$ ipython --no-banner

In [1]: import numpy as np

In [2]: np.set_printoptions(precision=2, suppress=True, linewidth=200, legacy="1.25")

In [3]: tidy = lambda a: np.round(a, 2) + 0

In [4]: K = np.load("layer11.npy")

In [5]: K
Out[5]: 
array([[-0.6 ,  0.2 , -1.3 ,  0.3 , -1.1 ,  0.9 ,  0.5 ],
       [-1.65,  0.4 , -1.5 ,  0.8 , -0.2 , -0.9 ,  0.3 ],
       [ 1.41, -0.4 ,  1.5 , -0.7 , -0.5 , -2.  , -0.8 ],
       [ 0.6 ,  0.3 ,  0.1 , -0.3 , -3.  , -0.1 , -0.4 ],
       [-2.01,  0.6 ,  1.1 ,  1.  , -0.8 , -0.3 ,  0.1 ],
       [-2.99,  0.5 , -1.5 ,  1.5 ,  2.7 , -0.2 , -0.2 ],
       [ 2.03, -1.1 ,  1.  , -1.  , -0.7 , -0.7 , -1.2 ],
       [ 4.01,  0.2 ,  0.4 , -2.  , -3.1 ,  2.  , -0.7 ],
       [ 1.81, -0.6 , -0.7 , -0.9 ,  0.9 , -1.6 , -0.1 ],
       [-1.81, -1.8 , -0.5 ,  0.9 ,  0.6 , -1.  , -0.4 ],
       [-0.81, -1.6 , -0.3 ,  0.4 ,  2.2 , -2.1 , -1.1 ],
       [ 1.21,  0.9 , -1.1 , -0.6 , -1.4 ,  0.8 ,  0.7 ],
       [-0.38, -0.6 ,  0.9 ,  0.2 ,  0.  ,  2.2 , -1.3 ],
       [ 2.79, -1.1 ,  1.1 , -1.4 ,  1.9 ,  1.6 ,  1.1 ],
       [-1.42, -0.3 ,  2.3 ,  0.7 ,  1.3 ,  1.4 , -1.4 ],
       [ 0.41,  1.1 ,  0.1 , -0.2 ,  0.  ,  0.3 , -0.5 ],
       [ 3.39,  1.2 ,  0.8 , -1.7 , -2.6 ,  1.  , -1.5 ],
       [-0.79, -0.1 , -0.3 ,  0.4 ,  1.  , -0.7 ,  1.8 ],
       [-1.99, -0.1 ,  0.5 ,  1.  ,  0.8 ,  1.1 , -0.1 ],
       [ 3.15, -0.5 ,  1.  , -1.6 , -0.3 ,  0.9 , -0.7 ],
       [ 3.59,  1.3 ,  2.1 , -1.8 ,  0.4 ,  0.3 , -0.2 ],
       [-0.42, -0.2 , -0.8 ,  0.2 ,  0.1 , -0.4 , -1.1 ],
       [-0.38, -0.4 , -1.2 ,  0.2 ,  0.7 ,  1.4 , -0.2 ],
       [-0.79, -0.9 , -2.  ,  0.4 ,  0.  ,  0.3 ,  1.7 ],
       [-1.2 ,  2.  ,  0.6 ,  0.6 , -1.5 , -0.7 ,  0.2 ],
       [ 0.81,  1.3 , -0.4 , -0.4 , -0.8 ,  0.2 ,  0.1 ],
       [ 0.61,  1.  , -0.6 , -0.3 , -0.9 , -1.1 , -1.2 ],
       [-0.01, -1.2 ,  1.6 ,  0.  ,  0.3 , -1.2 , -0.1 ],
       [ 4.77, -0.9 ,  0.6 , -2.4 ,  1.8 ,  0.8 , -0.2 ],
       [-1.8 , -2.9 , -1.9 ,  0.9 ,  0.3 ,  0.5 , -0.8 ],
       [-0.4 , -0.2 , -1.3 ,  0.2 ,  1.2 , -1.7 ,  1.  ],
       [-2.22,  0.3 ,  0.4 ,  1.1 ,  2.  ,  0.8 , -2.7 ],
       [-0.97, -1.2 , -2.7 ,  0.5 ,  0.4 , -1.6 , -1.6 ],
       [-0.4 , -0.8 ,  0.6 ,  0.2 ,  0.4 , -0.6 , -0.5 ]])

In [6]: G = np.cov(K, rowvar=False)

In [7]: np.argwhere(np.triu(np.abs(np.corrcoef(K.T)) > 0.8, 1))
Out[7]: array([[0, 3]])

In [8]: tidy(np.polyfit(K[:, 4], K[:, 3], 1))
Out[8]: array([ 0.23, -0.13])

In [9]: tidy(K.std(axis=0))
Out[9]: array([1.96, 1.02, 1.21, 0.98, 1.37, 1.15, 0.93])

In [10]: tidy(np.median(K, axis=0))
Out[10]: array([-0.39, -0.2 ,  0.1 ,  0.2 ,  0.2 ,  0.05, -0.3 ])
